$ ipython --no-banner

In [1]: import numpy as np

In [2]: np.set_printoptions(precision=2, suppress=True, linewidth=140)

In [3]: def rnd(a):
   ...:     return np.round(a, 2) + 0
   ...: 

In [4]: K = np.array([[4.0, 1.0, 1.0, 1.0, 1.0, 1.0, 1.0],
   ...:     [1.0, 4.0, 1.0, 1.0, 1.0, 1.0, 1.0],
   ...:     [1.0, 1.0, 4.0, 1.0, 1.0, 1.0, 1.0],
   ...:     [1.0, 1.0, 1.0, 4.0, 1.0, 1.0, 1.0],
   ...:     [1.0, 1.0, 1.0, 1.0, 4.0, 1.0, 1.0],
   ...:     [1.0, 1.0, 1.0, 1.0, 1.0, 4.0, 1.0],
   ...:     [1.0, 1.0, 1.0, 1.0, 1.0, 1.0, 4.0]])

In [5]: C2 = K.T @ K

In [6]: print(np.trace(C2), (K ** 2).sum())
154.0 154.0

In [7]: print(np.diag(C2))
[22. 22. 22. 22. 22. 22. 22.]

In [8]: ev, evecs = np.linalg.eigh(K)

In [9]: x0 = np.array([0, -3, 2, 4, -1, 4, -5])

In [10]: print(rnd(x0 @ K @ x0 / (x0 @ x0)), rnd(ev[0]), rnd(ev[-1]))
3.01 3.0 10.0

In [11]: print(np.abs(K).sum(axis=1).max(), rnd(np.abs(ev).max()))
10.0 10.0

In [12]: A2 = np.array([[-2, 4, -5],
    ...:     [4, 3, 2],
    ...:     [3, 5, 4],
    ...:     [1, -5, 1],
    ...:     [5, -1, -3],
    ...:     [-5, 0, 5],
    ...:     [-3, -3, -5]])

In [13]: print(np.vstack([K, A2.T]).shape)
(10, 7)

In [14]: print(np.einsum("ij->j", K))
[10. 10. 10. 10. 10. 10. 10.]

In [15]: print(np.einsum("ik,kj->ji", K, A2))
[[ -3.  15.  12.   6.  18. -12.  -6.]
 [ 15.  12.  18. -12.   0.   3.  -6.]
 [-16.   5.  11.   2. -10.  14. -16.]]

In [16]: print(A2.T @ K.T)
[[ -3.  15.  12.   6.  18. -12.  -6.]
 [ 15.  12.  18. -12.   0.   3.  -6.]
 [-16.   5.  11.   2. -10.  14. -16.]]

In [17]: print(np.linalg.matrix_rank(np.vstack([K, A2.T])))
7

In [18]: ev, evecs = np.linalg.eigh(K)

In [19]: print(rnd(ev))
[ 3.  3.  3.  3.  3.  3. 10.]

In [20]: print(rnd(evecs.T @ K @ evecs))
[[ 3.  0.  0.  0.  0.  0.  0.]
 [ 0.  3.  0.  0.  0.  0.  0.]
 [ 0.  0.  3.  0.  0.  0.  0.]
 [ 0.  0.  0.  3.  0.  0.  0.]
 [ 0.  0.  0.  0.  3.  0.  0.]
 [ 0.  0.  0.  0.  0.  3.  0.]
 [ 0.  0.  0.  0.  0.  0. 10.]]

In [21]: print(rnd(evecs @ np.diag(ev) @ evecs.T))
[[4. 1. 1. 1. 1. 1. 1.]
 [1. 4. 1. 1. 1. 1. 1.]
 [1. 1. 4. 1. 1. 1. 1.]
 [1. 1. 1. 4. 1. 1. 1.]
 [1. 1. 1. 1. 4. 1. 1.]
 [1. 1. 1. 1. 1. 4. 1.]
 [1. 1. 1. 1. 1. 1. 4.]]

In [22]: print((ev > 1e-8).sum(), (ev < -1e-8).sum())
7 0

In [23]: E = np.load("x.npy")

In [24]: print(E)
[[  8.   0.   8.  -8.]
 [  4.   4.  12. -12.]
 [  4.  -4.  28. -20.]
 [  4.  -4.  28. -20.]]

In [25]: rng = np.random.default_rng(85)

In [26]: idx = rng.permutation(4)

In [27]: print(idx)
[0 2 1 3]

In [28]: A2 = E[idx][:, idx]

In [29]: print(rnd(np.linalg.det(A2)), rnd(np.linalg.det(E[idx])))
0.0 0.0

In [30]: print(np.allclose(A2, E))
False

In [31]: print(np.diag(A2))
[  8.  28.   4. -20.]

In [32]: left, sigma, Vt = np.linalg.svd(E)

In [33]: evecs = Vt[:(sigma > 1e-8).sum()]

In [34]: x0 = E[0] + 4 * E[1] + rng.integers(2) * np.eye(4)[2]

In [35]: print(x0)
[ 24.  16.  56. -56.]

In [36]: print(rnd(np.linalg.norm(x0 - evecs.T @ evecs @ x0)))
0.0

In [37]: print(rnd(evecs.T @ evecs))
[[ 0.97 -0.07 -0.1  -0.13]
 [-0.07  0.87 -0.2  -0.27]
 [-0.1  -0.2   0.7  -0.4 ]
 [-0.13 -0.27 -0.4   0.47]]

In [38]: A = np.load("arr.npy")

In [39]: print(A)
[[-0.88 -0.47 -0.95  0.52 -0.97  0.69 -1.    0.09 -0.65  0.19]
 [-1.   -0.26  1.   -0.15 -0.94  0.14 -0.76 -0.98 -0.51  0.61]
 [ 1.    0.12 -0.99  0.22  0.74  0.04  0.24  0.95  0.29 -0.48]
 [-0.13  0.74  1.   -0.9   1.   -0.95  1.   -0.97  0.87  0.12]
 [ 0.99  0.   -1.    0.35  0.45  0.24 -0.45  0.96  0.12 -0.45]
 [ 0.9   0.12 -0.71  0.01  0.59 -0.1   0.48  0.64  0.23 -0.24]
 [-0.77  0.24  0.99 -0.45  0.59 -0.49  0.94 -0.83  0.28  0.2 ]
 [-0.99 -0.24  0.91  0.01 -0.87  0.22 -0.79 -0.88 -0.42  0.41]
 [-0.48 -0.29 -0.89  0.36 -0.82  0.48 -0.95  0.25 -0.41  0.06]
 [-0.9  -0.42 -0.87  0.45 -0.95  0.62 -0.99 -0.09 -0.6   0.21]
 [ 1.    0.06 -1.    0.53  0.81  0.33 -0.48  1.    0.3  -0.72]
 [-0.24  0.18  0.91 -0.29  0.54 -0.35  0.83 -0.49  0.24  0.06]
 [ 0.71 -0.15 -0.97  0.33 -0.36  0.35 -0.81  0.73 -0.17 -0.17]
 [-1.   -0.15  0.99 -0.2  -0.8   0.   -0.38 -0.96 -0.34  0.5 ]
 [ 0.98  0.37  0.01 -0.28  0.94 -0.49  0.97  0.64  0.56 -0.34]
 [ 0.08  0.56  1.   -0.73  0.98 -0.83  1.   -0.85  0.71  0.05]
 [ 0.95  0.32  0.05 -0.24  0.91 -0.43  0.95  0.54  0.49 -0.28]
 [-0.5   0.24  0.98 -0.41  0.64 -0.46  0.93 -0.71  0.3   0.12]
 [ 0.98 -0.09 -1.    0.4   0.06  0.35 -0.74  0.94 -0.03 -0.37]
 [-0.37  0.12  0.85 -0.23  0.35 -0.25  0.69 -0.48  0.15  0.08]
 [ 0.87  0.21 -0.14 -0.14  0.75 -0.27  0.81  0.45  0.34 -0.21]
 [-1.   -0.37  0.87  0.14 -0.96  0.41 -0.96 -0.91 -0.6   0.5 ]
 [ 0.28  0.29  0.93 -0.39  0.81 -0.49  0.95 -0.4   0.41 -0.02]
 [-0.41 -0.49 -1.    0.64 -0.96  0.75 -1.    0.68 -0.65  0.02]
 [-0.6   0.    0.67 -0.09 -0.12 -0.06  0.12 -0.45 -0.03  0.12]
 [-0.97  0.45  1.   -0.75  0.88 -0.79  1.   -0.98  0.52  0.38]
 [-0.33 -0.09 -0.21  0.09 -0.36  0.14 -0.48 -0.05 -0.14  0.05]
 [-0.94 -0.06  0.93 -0.14 -0.48 -0.04 -0.08 -0.8  -0.16  0.29]
 [-0.99  0.    0.99 -0.32 -0.41 -0.22  0.41 -0.94 -0.11  0.41]
 [-0.91  0.26  1.   -0.54  0.6  -0.56  0.96 -0.92  0.3   0.28]
 [ 0.35 -0.26 -0.98  0.42 -0.72  0.49 -0.95  0.67 -0.35 -0.09]
 [-0.65 -0.42 -0.97  0.52 -0.94  0.65 -0.99  0.37 -0.58  0.09]
 [ 0.66 -0.4  -1.    0.62 -0.88  0.7  -0.99  0.89 -0.5  -0.18]
 [ 1.    0.45 -0.53 -0.28  0.98 -0.55  0.99  0.86  0.67 -0.48]
 [-0.63 -0.45 -0.98  0.55 -0.95  0.69 -0.99  0.45 -0.6   0.08]
 [-0.69 -0.52 -0.99  0.63 -0.97  0.76 -1.    0.53 -0.68  0.09]
 [ 0.82  0.47  0.97 -0.54  0.97 -0.7   1.   -0.24  0.64 -0.15]
 [ 0.97  0.82  1.   -0.9   1.   -0.97  1.   -0.74  0.94 -0.24]
 [ 0.21 -0.32 -0.99  0.48 -0.81  0.56 -0.97  0.68 -0.42 -0.07]
 [-0.93 -0.56 -0.98  0.62 -0.99  0.78 -1.    0.13 -0.74  0.23]
 [-0.81 -0.18  0.12  0.12 -0.69  0.24 -0.74 -0.4  -0.29  0.18]]

In [40]: q, evecs = np.linalg.qr(A[:, :4])[0], np.linalg.qr(A[:, 4:])[0]

In [41]: sigma = np.linalg.svd(q.T @ evecs, compute_uv=False)

In [42]: print((sigma > 0.9).sum())
2

In [43]: print(rnd(np.linalg.norm(q @ q.T - evecs @ evecs.T, 2)))
1.0

In [44]: print(rnd(sigma))
[1.   1.   0.83 0.7 ]
